>>> import numpy as np
>>> np.set_printoptions(suppress=True, linewidth=120)
>>> def rnd(a):
...     return np.round(a, 2) + 0
... 
>>> X = np.load("x.npy")
>>> print(rnd(X))
[[-0.26  0.51  0.82 -0.04]
 [ 0.43 -0.69  0.55 -0.16]
 [-0.09 -0.18  0.13  0.97]
 [ 0.86  0.48 -0.02  0.17]]
>>> print(rnd(np.linalg.eigvals(X)))
[ 1.  +0.j   -0.33+0.94j -0.33-0.94j -1.  +0.j  ]
>>> print(rnd(np.einsum("ii->", X)))
-0.66
>>> print(rnd(np.kron(np.eye(2, dtype=int), X)))
[[-0.26  0.51  0.82 -0.04  0.    0.    0.    0.  ]
 [ 0.43 -0.69  0.55 -0.16  0.    0.    0.    0.  ]
 [-0.09 -0.18  0.13  0.97  0.    0.    0.    0.  ]
 [ 0.86  0.48 -0.02  0.17  0.    0.    0.    0.  ]
 [ 0.    0.    0.    0.   -0.26  0.51  0.82 -0.04]
 [ 0.    0.    0.    0.    0.43 -0.69  0.55 -0.16]
 [ 0.    0.    0.    0.   -0.09 -0.18  0.13  0.97]
 [ 0.    0.    0.    0.    0.86  0.48 -0.02  0.17]]
>>> print(rnd(np.poly(X)))
[ 1.    0.66  0.   -0.66 -1.  ]
>>> x0 = np.array([-3, 2, 1, -1])
>>> print(rnd(np.linalg.inv(X)))
[[-0.26  0.43 -0.09  0.86]
 [ 0.51 -0.69 -0.18  0.48]
 [ 0.82  0.55  0.13 -0.02]
 [-0.04 -0.16  0.97  0.17]]
>>> print([p for p in range(1, 25) if np.allclose(np.linalg.matrix_power(X, p), np.eye(4))])
[]
>>> print(rnd(np.sort(np.abs(np.degrees(np.angle(np.linalg.eigvals(X)))))))
[  0.  109.2 109.2 180. ]
>>> print(rnd(np.linalg.norm(x0)), rnd(np.linalg.norm(X @ x0)))
3.87 3.87
>>> print(rnd(X.T @ (X @ x0)))
[-3.  2.  1. -1.]
>>> print(rnd(np.abs(np.linalg.eigvals(X))))
[1. 1. 1. 1.]
>>> blk = np.stack([X, 3 * X, X[::-1]])
>>> print(rnd(np.linalg.norm(blk, axis=(1, 2))))
[2. 6. 2.]
>>> print(rnd(np.einsum("bij,cij->bc", blk, blk)))
[[ 4. 12.  0.]
 [12. 36.  0.]
 [ 0.  0.  4.]]
>>> print(np.linalg.matrix_rank(blk.reshape(3, -1)))
2
>>> print(blk.shape)
(3, 4, 4)
>>> print((blk @ X.T).shape)
(3, 4, 4)
>>> print(rnd(np.linalg.det(blk)))
[ -1. -81.  -1.]
>>> x0 = np.array([0, 1, 4, 4])
>>> print(rnd(X * x0))
[[ 0.    0.51  3.29 -0.16]
 [ 0.   -0.69  2.21 -0.65]
 [ 0.   -0.18  0.52  3.89]
 [ 0.    0.48 -0.07  0.66]]
>>> print(rnd(X @ x0))
[3.63 0.88 4.23 1.07]
>>> print(rnd(np.einsum("ij,j->i", X, x0)))
[3.63 0.88 4.23 1.07]
>>> print(np.sign((X @ x0).round(6)))
[1. 1. 1. 1.]
>>> print(rnd(X @ np.ones(4)))
[1.03 0.13 0.84 1.49]
>>> mat = np.load("out10.npy")
>>> print(mat)
[[4 1 0]
 [5 2 0]
 [4 1 0]
 [4 1 0]
 [7 4 0]
 [1 0 1]
 [1 0 0]
 [0 0 1]
 [5 2 0]
 [3 0 0]
 [5 2 0]
 [0 0 0]
 [9 6 0]
 [5 2 0]
 [9 6 0]
 [3 0 0]]
>>> # rows 0 and 2 are equal
>>> Q, V = np.linalg.qr(X[:, :2])[0], np.linalg.qr(X[:, 2:])[0]
>>> sv = np.linalg.svd(Q.T @ V, compute_uv=False)
>>> print(np.degrees(np.arccos(sv.clip(0, 1))))
[90. 90.]
>>> print(rnd(np.linalg.norm(Q @ Q.T - V @ V.T, 2)))
1.0
>>> print((sv > 0.9).sum())
0
>>> F = np.load("block14.npy")
>>> print(F)
[[-2.54  4.04 -1.5 ]
 [ 0.57  1.73  4.66]
 [-0.8   0.53 -4.91]
 [-1.48  0.71 -4.72]
 [-0.41  3.15 -3.86]
 [-1.3   0.16  4.83]
 [-3.67 -3.26  0.94]
 [-1.63 -4.46 -1.56]
 [ 1.12  4.84  0.58]
 [ 2.06  2.87 -3.54]
 [ 2.67 -2.03  3.71]
 [-2.45 -3.75  2.21]
 [ 2.61 -2.54 -3.43]
 [-1.36 -1.19 -4.66]
 [ 4.54 -1.83  1.05]
 [ 2.53 -3.03 -3.07]
 [-1.97 -0.2   4.59]
 [ 1.33 -4.75 -0.82]
 [-1.85  4.63 -0.38]
 [-3.5  -0.78 -3.48]]
>>> Ac = F - F.mean(axis=0)
>>> Uu, sv, Vh = np.linalg.svd(Ac, full_matrices=False)
>>> print(rnd(sv ** 2 / (sv ** 2).sum()))
[0.44 0.35 0.2 ]
>>> print(rnd((sv ** 2).sum() ** 2 / (sv ** 4).sum()))
2.76
>>> print(rnd(sv))
[14.72 13.12  9.99]
>>> x0 = np.array([2, 2, 3])
>>> y = F @ x0
>>> beta, lr = np.zeros(3), 1 / np.linalg.norm(F, 2) ** 2
>>> for i in range(6):
...     beta -= lr * F.T @ (F @ beta - y)
...     if i % 2 == 0: print(i, round(np.linalg.norm(F @ beta - y), 2))
... 
0 13.43
2 3.5
4 1.04
>>> print(rnd(beta))
[1.94 1.99 3.  ]
>>> th = np.radians(180)
>>> r_ = np.eye(3)
>>> r_[2, 2] = r_[1, 1] = np.cos(th)
>>> r_[2, 1], r_[1, 2] = -np.sin(th), np.sin(th)
>>> print(rnd(r_))
[[ 1.  0.  0.]
 [ 0. -1.  0.]
 [ 0.  0. -1.]]
>>> out = F @ r_.T
>>> print(rnd(out))
[[-2.54 -4.04  1.5 ]
 [ 0.57 -1.73 -4.66]
 [-0.8  -0.53  4.91]
 [-1.48 -0.71  4.72]
 [-0.41 -3.15  3.86]
 [-1.3  -0.16 -4.83]
 [-3.67  3.26 -0.94]
 [-1.63  4.46  1.56]
 [ 1.12 -4.84 -0.58]
 [ 2.06 -2.87  3.54]
 [ 2.67  2.03 -3.71]
 [-2.45  3.75 -2.21]
 [ 2.61  2.54  3.43]
 [-1.36  1.19  4.66]
 [ 4.54  1.83 -1.05]
 [ 2.53  3.03  3.07]
 [-1.97  0.2  -4.59]
 [ 1.33  4.75  0.82]
 [-1.85 -4.63  0.38]
 [-3.5   0.78  3.48]]
>>> Ac = F - F.mean(axis=0)
>>> V = np.linalg.svd(Ac)[2][:2]
>>> out = Ac - Ac @ V.T @ V
>>> print(rnd(np.cov(Ac @ V.T, rowvar=False)))
[[11.4   0.  ]
 [ 0.    9.05]]
>>> out = np.c_[F[:, :2] @ np.array([[-5, 4], [-2, -5]]), np.array([1, -3, -1, 1, 1, 3, -1, 3, 0, -1, -1, 2, -1, 1, 2, 3, 2, -2, -2, 2])]
>>> print(rnd(out))
[[  4.62 -30.36   1.  ]
 [ -6.31  -6.37  -3.  ]
 [  2.94  -5.85  -1.  ]
 [  5.98  -9.47   1.  ]
 [ -4.25 -17.39   1.  ]
 [  6.18  -6.     3.  ]
 [ 24.87   1.62  -1.  ]
 [ 17.07  15.78   3.  ]
 [-15.28 -19.72   0.  ]
 [-16.04  -6.11  -1.  ]
 [ -9.29  20.83  -1.  ]
 [ 19.75   8.95   2.  ]
 [ -7.97  23.14  -1.  ]
 [  9.18   0.51   1.  ]
 [-19.04  27.31   2.  ]
 [ -6.59  25.27   3.  ]
 [ 10.25  -6.88   2.  ]
 [  2.85  29.07  -2.  ]
 [ -0.01 -30.55  -2.  ]
 [ 19.06 -10.1    2.  ]]
>>> print(np.linalg.matrix_rank(out))
3
>>> print(rnd(np.linalg.lstsq(F, out[:, 0])[0]))
[-5. -2.  0.]
>>> data = np.array([[-1, 0, 1, 2], [3, 4, 5, 6], [7, 8, 9, 10], [11, 12, 13, 14]])
>>> proj = np.triu(np.array([[0, 1, 2, 2], [1, 0, 1, 2], [2, 2, 1, 2], [0, 0, 2, 0]]), 1) + np.eye(4)
>>> out = proj @ data @ np.linalg.inv(proj)
>>> print(rnd(np.linalg.det(out)))
0.0
>>> print(proj @ data - data @ proj)
[[ 39.  45.  51.  54.]
 [ 29.  29.  25.  14.]
 [ 22.  17.   4. -20.]
 [  0. -11. -34. -72.]]
>>> print(np.unique(data.round(6), axis=0).shape)
(4, 4)
>>> print(rnd(np.trace(np.linalg.pinv(data) @ data)))
2.0
>>> print(rnd(data @ np.linalg.pinv(data) @ data))
[[-1.  0.  1.  2.]
 [ 3.  4.  5.  6.]
 [ 7.  8.  9. 10.]
 [11. 12. 13. 14.]]
>>> print(np.linalg.lstsq(data[:-1].T, data[-1])[2])
2
>>> rng = np.random.default_rng(70405)
>>> lab = rng.permutation(4)
>>> print(lab)
[0 2 3 1]
>>> out = data[lab][:, lab]
>>> print(rnd(np.linalg.det(out)), rnd(np.linalg.det(data[lab])))
0.0 0.0
>>> print(np.diag(out))
[-1  9 14  4]
>>> rank = np.linalg.matrix_rank(data)
>>> print(rank)
2
>>> null = np.linalg.svd(data)[2][rank:].T
>>> print(rnd(null @ null.T))
[[ 0.3 -0.4 -0.1  0.2]
 [-0.4  0.7 -0.2 -0.1]
 [-0.1 -0.2  0.7 -0.4]
 [ 0.2 -0.1 -0.4  0.3]]
>>> print([int(np.linalg.matrix_rank(data[:, :j + 1])) for j in range(4)])
[1, 2, 2, 2]
>>> print(np.linalg.matrix_rank(data.T @ data), np.linalg.matrix_rank(data @ data.T))
2 2
>>> Uu, sv, Vh = np.linalg.svd(data)
>>> print(rnd(sv))
[31.78  2.52  0.    0.  ]
>>> out = Uu[:, :2] @ np.diag(sv[:2]) @ Vh[:2]
>>> print(rnd(np.abs(data - out).max()))
0.0
>>> print(np.linalg.matrix_rank(out))
2
>>> print(np.linalg.matrix_rank(data, rtol=0.05))
2
>>> K = (rng.random((3, 3)) < 0.3) + np.eye(3)
>>> K /= K.sum(axis=1, keepdims=True)
>>> print(K)
[[1.  0.  0. ]
 [0.5 0.5 0. ]
 [0.  0.  1. ]]
>>> # 2 groups of indices that never mix
>>> print(K @ K)
[[1.   0.   0.  ]
 [0.75 0.25 0.  ]
 [0.   0.   1.  ]]
>>> print(rnd(np.sort(np.linalg.eigvals(K).real)))
[0.5 1.  1. ]
>>> print((K != 0).astype(int))
[[1 0 0]
 [1 1 0]
 [0 0 1]]
>>> print(rnd(np.linalg.det(K)))
0.5
>>> vals, V = np.linalg.eig(K)
>>> print(K @ V[:, 0] - vals[0] * V[:, 0])
[0. 0. 0.]
>>> print(np.prod(vals))
0.5
>>> print(rnd(np.sort(np.linalg.eigvals(np.linalg.inv(K)))))
[1. 1. 2.]
>>> x0 = np.array([-1, 2, -2])
>>> y = K @ x0
>>> beta, lr = np.zeros(3), 1 / np.linalg.norm(K, 2) ** 2
>>> for i in range(30):
...     beta -= lr * K.T @ (K @ beta - y)
...     if i % 10 == 0: print(i, round(np.linalg.norm(K @ beta - y), 2))
... 
0 0.94
10 0.17
20 0.03
>>> print(rnd(beta))
[-1.    1.98 -2.  ]
>>> print(K.sum(axis=1))
[1. 1. 1.]
>>> print(rnd(np.linalg.matrix_power(K, 2)))
[[1.   0.   0.  ]
 [0.75 0.25 0.  ]
 [0.   0.   1.  ]]
>>> p = np.eye(3)[1]
>>> for _ in range(3):
...     p = p @ K
...     print(p.round(2))
... 
[0.5 0.5 0. ]
[0.75 0.25 0.  ]
[0.88 0.12 0.  ]
>>> A = np.load("w.npy")
>>> print(A)
[[ 6  4 -1]
 [ 2  0 -5]
 [ 4  2 -3]]
>>> # rank 2
>>> r0 = np.array([4, 4])
>>> print(np.correlate(A[1], A[2], "full"))
[ -6   4  23 -10 -20]
>>> print(np.cross(A[1, :3], A[2, :3]))
[ 10 -14   4]
>>> print(np.array([np.convolve(row, r0, "same") for row in A]))
[[ 24  40  12]
 [  8   8 -20]
 [ 16  24  -4]]
>>> W = np.array([[2, 0, 1, 0, 2], [0, 2, 1, 1, 0], [2, 1, 2, 0, 1]])
>>> beta = np.array([3, 6, 7, 5, 0])
>>> act = np.maximum(A @ W + beta, 0)
>>> print(act)
[[13 13 15  9 11]
 [ 0  1  0  5  0]
 [ 5  7  7  7  5]]
>>> print((act > 0).astype(int))
[[1 1 1 1 1]
 [0 1 0 1 0]
 [1 1 1 1 1]]
>>> C = np.array([[-2, 2, 1], [-1, 1, -1], [-3, 2, -3], [0, 1, 3], [-1, 0, 1]])
>>> print(W @ C)
[[ -9   6   1]
 [ -5   5  -2]
 [-12   9  -4]]
>>> blk = np.stack([A, 4 * A, A[::-1]])
>>> print(np.linalg.matrix_rank(blk))
[2 2 2]
>>> print((blk @ A.T).shape)
(3, 3, 3)
>>> print(np.einsum("bij,cij->bc", blk, blk))
[[ 111  444   99]
 [ 444 1776  396]
 [  99  396  111]]
>>> print(rnd(np.linalg.det(blk)))
[0. 0. 0.]
>>> x0 = np.array([8, 7, -3])
>>> print(np.sign((A @ x0).round(6)))
[1 1 1]
>>> print(A @ x0)
[79 31 55]
>>> Uu, sv, Vh = np.linalg.svd(A)
>>> print(rnd(sv))
[9.5  4.55 0.  ]
>>> print(np.argmax(sv[:-1] / (sv[1:] + 1e-6)) + 1)
2
>>> out = Uu[:, :2] @ np.diag(sv[:2]) @ Vh[:2]
>>> print(np.linalg.matrix_rank(out))
2
>>> print(rnd(np.linalg.norm(A - out) / np.linalg.norm(A)))
0.0
>>> J = np.load("arr.npy")
>>> print(J)
[[89.02 89.24 30.29]
 [90.56 89.91 29.61]
 [89.97 89.72 30.04]
 [88.44 89.89 29.53]
 [89.68 89.54 28.46]
 [90.78 90.69 29.53]
 [90.27 91.85 29.47]
 [91.08 89.51 28.26]
 [88.46 89.72 29.72]
 [91.42 91.72 29.62]
 [88.84 88.91 29.27]
 [91.28 88.86 27.56]
 [90.87 89.83 30.52]
 [90.19 88.95 29.8 ]
 [88.94 88.92 29.2 ]
 [90.98 89.27 30.52]
 [90.09 91.56 29.33]
 [89.79 91.25 31.38]
 [91.25 89.64 30.97]
 [89.08 91.86 30.64]
 [88.35 90.09 31.77]
 [90.79 89.67 31.58]
 [90.87 90.21 31.71]
 [90.94 89.32 30.01]
 [89.64 90.03 29.96]
 [89.75 89.85 31.81]
 [89.45 89.49 28.78]]
>>> x0 = np.array([4, 2, 4])
>>> y = J @ x0
>>> print(rnd(np.linalg.solve(J.T @ J, J.T @ y)))
[4. 2. 4.]
>>> y = y + 0.3 * rng.normal(size=27)
>>> print(rnd(y))
[655.79 659.97 659.26 652.1  651.96 662.52 663.13 656.6  652.14 667.4  650.18 653.07 665.12 658.17 650.85 664.34 661.09
 667.46 668.08 662.25 660.79 668.01 670.74 662.57 658.52 666.12 652.03]
>>> beta, *_ = np.linalg.lstsq(J, y)
>>> print(beta.round())
[4. 2. 4.]
>>> print(rnd(J.T @ (y - J @ beta)))
[0. 0. 0.]
>>> print(rnd(np.linalg.norm(y - J @ beta)))
1.41
>>> print([round(float(np.linalg.norm(np.linalg.solve(J.T @ J + lam * np.eye(3), J.T @ y))), 2) for lam in (0, 1, 10, 100)])
[5.94, 5.87, 5.5, 5.08]
>>> print(rnd(beta))
[3.94 2.09 3.92]
>>> x0 = np.array([1, 1, 2])
>>> print(np.sign((J @ x0).round(6)))
[1. 1. 1. 1. 1. 1. 1. 1. 1. 1. 1. 1. 1. 1. 1. 1. 1. 1. 1. 1. 1. 1. 1. 1. 1. 1. 1.]
>>> x0 @ J
Traceback (most recent call last):
  File "<python-input-155>", line 1, in <module>
    x0 @ J
    ~~~^~~
ValueError: matmul: Input operand 1 has a mismatch in its core dimension 0, with gufunc signature (n?,k),(k,m?)->(n?,m?) (size 27 is different from 3)
>>> print(J @ np.eye(3)[0])
[89.02 90.56 89.97 88.44 89.68 90.78 90.27 91.08 88.46 91.42 88.84 91.28 90.87 90.19 88.94 90.98 90.09 89.79 91.25
 89.08 88.35 90.79 90.87 90.94 89.64 89.75 89.45]
>>> r0 = np.array([-3, -3, -1]) + 0.5
>>> M = np.eye(3) - 2 * np.outer(r0, r0) / (r0 @ r0)
>>> print(rnd(M))
[[ 0.02 -0.98 -0.2 ]
 [-0.98  0.02 -0.2 ]
 [-0.2  -0.2   0.96]]
>>> print(rnd(np.linalg.eigvalsh(M).min()))
-1.0
>>> lab = rng.permutation(3)
>>> print(lab)
[1 0 2]
>>> out = M[lab][:, lab]
>>> print(rnd(np.linalg.det(out)), rnd(np.linalg.det(M[lab])))
-1.0 1.0
>>> print(np.trace(out))
1.0
>>> print(rnd(np.diag(out)))
[0.02 0.02 0.96]
>>> print(np.allclose(out, M))
True
>>> print(rnd(out))
[[ 0.02 -0.98 -0.2 ]
 [-0.98  0.02 -0.2 ]
 [-0.2  -0.2   0.96]]
